% python3 -q
>>> import numpy as np
>>> import numpy.linalg as la
>>> np.set_printoptions(precision=2, suppress=True, linewidth=200)
>>> m1 = np.load("layer5.npy")
>>> m1
array([[-0.73, -0.25, -0.56,  0.09, -0.17,  0.25],
       [ 0.1 , -0.19, -0.14,  0.15, -0.65, -0.7 ],
       [ 0.47, -0.48, -0.32,  0.59,  0.28,  0.13],
       [ 0.47,  0.14, -0.63, -0.56, -0.16,  0.18],
       [ 0.05,  0.76, -0.18,  0.56, -0.23,  0.17],
       [ 0.16, -0.26,  0.37,  0.02, -0.63,  0.61]])
>>> M2 = m1 / la.norm(m1, axis=1, keepdims=True)
>>> G = M2 @ M2.T
>>> (G - 2 * np.eye(6)).round(6).argmax(axis=1)
array([1, 0, 0, 0, 0, 0])
>>> la.norm(M2, axis=1)
array([1., 1., 1., 1., 1., 1.])
>>> (np.abs(G) > 0.9).astype(int)
array([[1, 0, 0, 0, 0, 0],
       [0, 1, 0, 0, 0, 0],
       [0, 0, 1, 0, 0, 0],
       [0, 0, 0, 1, 0, 0],
       [0, 0, 0, 0, 1, 0],
       [0, 0, 0, 0, 0, 1]])
>>> np.argwhere(np.triu(np.abs(G) > 0.95, 1))
array([], shape=(0, 2), dtype=int64)
>>> np.allclose(m1, m1.T)
False
>>> round(float(la.det(m1)), 2)
-1.0
>>> round(np.abs(la.eigvals(m1)).max(), 2)
np.float64(1.0)
>>> np.round((m1 - m1.T) / 2, 2) + 0
array([[ 0.  , -0.18, -0.51, -0.19, -0.11,  0.05],
       [ 0.18,  0.  ,  0.17,  0.  , -0.7 , -0.22],
       [ 0.51, -0.17,  0.  ,  0.61,  0.23, -0.12],
       [ 0.19,  0.  , -0.61,  0.  , -0.36,  0.08],
       [ 0.11,  0.7 , -0.23,  0.36,  0.  ,  0.4 ],
       [-0.05,  0.22,  0.12, -0.08, -0.4 ,  0.  ]])
>>> x0 = np.array([-1, 2, -1, 1, -1, 2])
>>> y = m1 @ x0
>>> y
array([ 1.53, -0.96, -0.53,  0.41,  2.76,  0.81])
>>> np.round(la.solve(m1.T, m1[0]), 2) + 0
array([1., 0., 0., 0., 0., 0.])
>>> np.round(la.solve(m1, m1[:, 3]), 2) + 0
array([0., 0., 0., 1., 0., 0.])
>>> M2 = la.inv(m1)
>>> print(np.round(la.det(m1) * la.det(M2), 2))
1.0
>>> la.inv(M2)
array([[-0.73, -0.25, -0.56,  0.09, -0.17,  0.25],
       [ 0.1 , -0.19, -0.14,  0.15, -0.65, -0.7 ],
       [ 0.47, -0.48, -0.32,  0.59,  0.28,  0.13],
       [ 0.47,  0.14, -0.63, -0.56, -0.16,  0.18],
       [ 0.05,  0.76, -0.18,  0.56, -0.23,  0.17],
       [ 0.16, -0.26,  0.37,  0.02, -0.63,  0.61]])
>>> round(float(la.slogdet(m1)[0]), 2)
-1.0
>>> la.norm(m1, axis=1)
array([1., 1., 1., 1., 1., 1.])
>>> round(float(m1[2] @ m1[3]), 2)
0.0
>>> la.norm(m1, axis=0)
array([1., 1., 1., 1., 1., 1.])
>>> np.round(la.norm(m1) ** 2 / la.norm(m1, 2) ** 2, 2)
np.float64(6.0)
>>> round(float(la.norm(m1, "nuc")), 2)
6.0
>>> round(la.norm(m1, 1), 2), round(float(la.norm(m1, np.inf)), 2)
(np.float64(2.2), 2.27)
>>> round(la.norm(m1[2], 1), 2), np.round(la.norm(m1[2], np.inf), 2)
(np.float64(2.27), np.float64(0.59))
>>> F = np.array([[14.0, 0.0, 6.0, 0.0],
...     [0.0, 5.0, 0.0, 0.0],
...     [6.0, 0.0, 9.0, 0.0],
...     [0.0, 0.0, 0.0, 5.0]])
>>> # splits into 3 blocks
>>> vals, V = la.eigh(F)
>>> x0 = np.array([2, 2, 0, 1])
>>> la.eigvalsh(F[1:, 1:])
array([5., 5., 9.])
>>> x0 @ F @ x0
np.float64(81.0)
>>> (np.sign(V[:, -1].round(6)) == np.sign(V[0, -1].round(6))).astype(int)
array([1, 0, 1, 0])
>>> np.abs(F).sum(axis=1).max(), np.abs(vals).max()
(np.float64(20.0), np.float64(18.0))
>>> print(V * np.abs(vals) @ V.T)
[[14.  0.  6.  0.]
 [ 0.  5.  0.  0.]
 [ 6.  0.  9.  0.]
 [ 0.  0.  0.  5.]]
>>> x0 @ F @ x0 / (x0 @ x0), vals[0], vals[-1]
(np.float64(9.0), np.float64(5.0), np.float64(18.0))
